$ ipython --no-banner

In [1]: import numpy as np

In [2]: np.set_printoptions(precision=2, suppress=True, linewidth=100, sign=" ")

In [3]: tidy = lambda a: np.round(a, 2) + 0

In [4]: A = np.loadtxt("m.csv", delimiter=",")

In [5]: print(A)
[[-3.  3. -1.]
 [-4.  3.  5.]
 [ 5. -5.  3.]]

In [6]: x = np.array([3, -2, 2])

In [7]: y = A @ x

In [8]: beta, lr = np.zeros(3), 1 / np.linalg.norm(A, 2) ** 2

In [9]: for i in range(5):
   ...:     beta -= lr * A.T @ (A @ beta - y)
   ...:     if i % 1 == 0: print(i, round(np.linalg.norm(A @ beta - y), 2))
   ...: 
0 6.97
1 4.31
2 2.67
3 1.65
4 1.02

In [10]: print(tidy(np.linalg.cond(A)))
137.71

In [11]: M2 = np.array([[3, 2], [1, 1]])

In [12]: basis = np.kron(M2, A)

In [13]: print(basis)
[[ -9.   9.  -3.  -6.   6.  -2.]
 [-12.   9.  15.  -8.   6.  10.]
 [ 15. -15.   9.  10. -10.   6.]
 [ -3.   3.  -1.  -3.   3.  -1.]
 [ -4.   3.   5.  -4.   3.   5.]
 [  5.  -5.   3.   5.  -5.   3.]]

In [14]: rng = np.random.default_rng(18)

In [15]: M2 = basis + rng.integers(-2, 3, (6, 5)) @ rng.integers(-2, 3, (5, 6))

In [16]: print(M2)
[[ -9.   5.   4.  -6.  -1.   3.]
 [-15.  12.  19. -14.   2.  13.]
 [ 15. -15.  14.  10. -13.   6.]
 [ -4.   2.  -8.  -2.   4.  -2.]
 [ -4.   1.  14.  -3.   0.   6.]
 [ 10.  -4.  14.  10.  -6.  -2.]]

In [17]: print(tidy(np.linalg.svd(M2 - basis, compute_uv=False)))
[ 20.06  12.49   7.03   2.35   1.68   0.  ]

In [18]: print(M2 - basis)
[[ 0. -4.  7.  0. -7.  5.]
 [-3.  3.  4. -6. -4.  3.]
 [ 0.  0.  5.  0. -3.  0.]
 [-1. -1. -7.  1.  1. -1.]
 [ 0. -2.  9.  1. -3.  1.]
 [ 5.  1. 11.  5. -1. -5.]]

In [19]: left, sig, VT = np.linalg.svd(A)

In [20]: print(tidy(sig))
[ 9.62  5.95  0.07]

In [21]: M2 = left[:, :2] @ np.diag(sig[:2]) @ VT[:2]

In [22]: print(tidy(np.linalg.norm(A - M2, 2)), tidy(sig[2]))
0.07 0.07

In [23]: print(tidy(np.linalg.norm(A - M2) / np.linalg.norm(A)))
0.01

In [24]: M = np.loadtxt("sample14.csv", delimiter=",")

In [25]: print(M)
[[ 0.97  1.04  2.07  2.01]
 [ 0.94  0.99  2.01  1.93]
 [ 0.93  1.01  1.98  2.  ]
 [ 0.98  0.96  2.    2.03]
 [ 0.96  0.97  2.    2.01]
 [ 1.04  1.01  1.99  1.98]
 [ 1.02  0.91  2.03  2.03]
 [ 1.03  0.96  1.98  1.97]
 [ 1.    0.96  2.09  1.97]
 [ 3.03  2.99  0.96  3.06]
 [ 3.08  3.    0.95  3.  ]
 [ 2.95  3.02  0.91  3.06]
 [ 3.02  3.1   1.02  3.04]
 [ 3.02  2.89  1.03  3.03]
 [ 2.98  2.97  0.96  2.97]
 [ 2.93  3.06  0.99  3.02]
 [ 3.03  3.02  0.98  3.04]
 [ 2.97  2.96  0.9   3.05]]

In [26]: Ac = M - M.mean(axis=0)

In [27]: V = np.linalg.svd(Ac)[2][:2]

In [28]: M2 = Ac - Ac @ V.T @ V

In [29]: print(tidy((Ac @ V.T).std(axis=0)))
[ 1.61  0.05]

In [30]: print(tidy(np.linalg.norm(M2) / np.linalg.norm(Ac)))
0.03

In [31]: print(M.reshape(-1, 2))
[[ 0.97  1.04]
 [ 2.07  2.01]
 [ 0.94  0.99]
 [ 2.01  1.93]
 [ 0.93  1.01]
 [ 1.98  2.  ]
 [ 0.98  0.96]
 [ 2.    2.03]
 [ 0.96  0.97]
 [ 2.    2.01]
 [ 1.04  1.01]
 [ 1.99  1.98]
 [ 1.02  0.91]
 [ 2.03  2.03]
 [ 1.03  0.96]
 [ 1.98  1.97]
 [ 1.    0.96]
 [ 2.09  1.97]
 [ 3.03  2.99]
 [ 0.96  3.06]
 [ 3.08  3.  ]
 [ 0.95  3.  ]
 [ 2.95  3.02]
 [ 0.91  3.06]
 [ 3.02  3.1 ]
 [ 1.02  3.04]
 [ 3.02  2.89]
 [ 1.03  3.03]
 [ 2.98  2.97]
 [ 0.96  2.97]
 [ 2.93  3.06]
 [ 0.99  3.02]
 [ 3.03  3.02]
 [ 0.98  3.04]
 [ 2.97  2.96]
 [ 0.9   3.05]]

In [32]: print(M.ravel(order="F"))
[ 0.97  0.94  0.93  0.98  0.96  1.04  1.02  1.03  1.    3.03  3.08  2.95  3.02  3.02  2.98  2.93
  3.03  2.97  1.04  0.99  1.01  0.96  0.97  1.01  0.91  0.96  0.96  2.99  3.    3.02  3.1   2.89
  2.97  3.06  3.02  2.96  2.07  2.01  1.98  2.    2.    1.99  2.03  1.98  2.09  0.96  0.95  0.91
  1.02  1.03  0.96  0.99  0.98  0.9   2.01  1.93  2.    2.03  2.01  1.98  2.03  1.97  1.97  3.06
  3.    3.06  3.04  3.03  2.97  3.02  3.04  3.05]

In [33]: blk = M.reshape(18, 2, -1)

In [34]: print(blk.shape)
(18, 2, 2)

In [35]: print(np.swapaxes(blk, 1, 2)[4])
[[ 0.96  2.  ]
 [ 0.97  2.01]]

In [36]: print(blk[:, 0])
[[ 0.97  1.04]
 [ 0.94  0.99]
 [ 0.93  1.01]
 [ 0.98  0.96]
 [ 0.96  0.97]
 [ 1.04  1.01]
 [ 1.02  0.91]
 [ 1.03  0.96]
 [ 1.    0.96]
 [ 3.03  2.99]
 [ 3.08  3.  ]
 [ 2.95  3.02]
 [ 3.02  3.1 ]
 [ 3.02  2.89]
 [ 2.98  2.97]
 [ 2.93  3.06]
 [ 3.03  3.02]
 [ 2.97  2.96]]

In [37]: Ac = (M - M.mean(axis=0)) / M.std(axis=0)

In [38]: print(tidy(Ac.std(axis=0)))
[ 1.  1.  1.  1.]

In [39]: print(np.argwhere(np.abs(Ac) > 2))
[]

In [40]: beta = np.linalg.lstsq(np.delete(Ac, 0, axis=1), Ac[:, 0])[0]

In [41]: print(tidy(1 - np.var(Ac[:, 0] - np.delete(Ac, 0, axis=1) @ beta)))
1.0
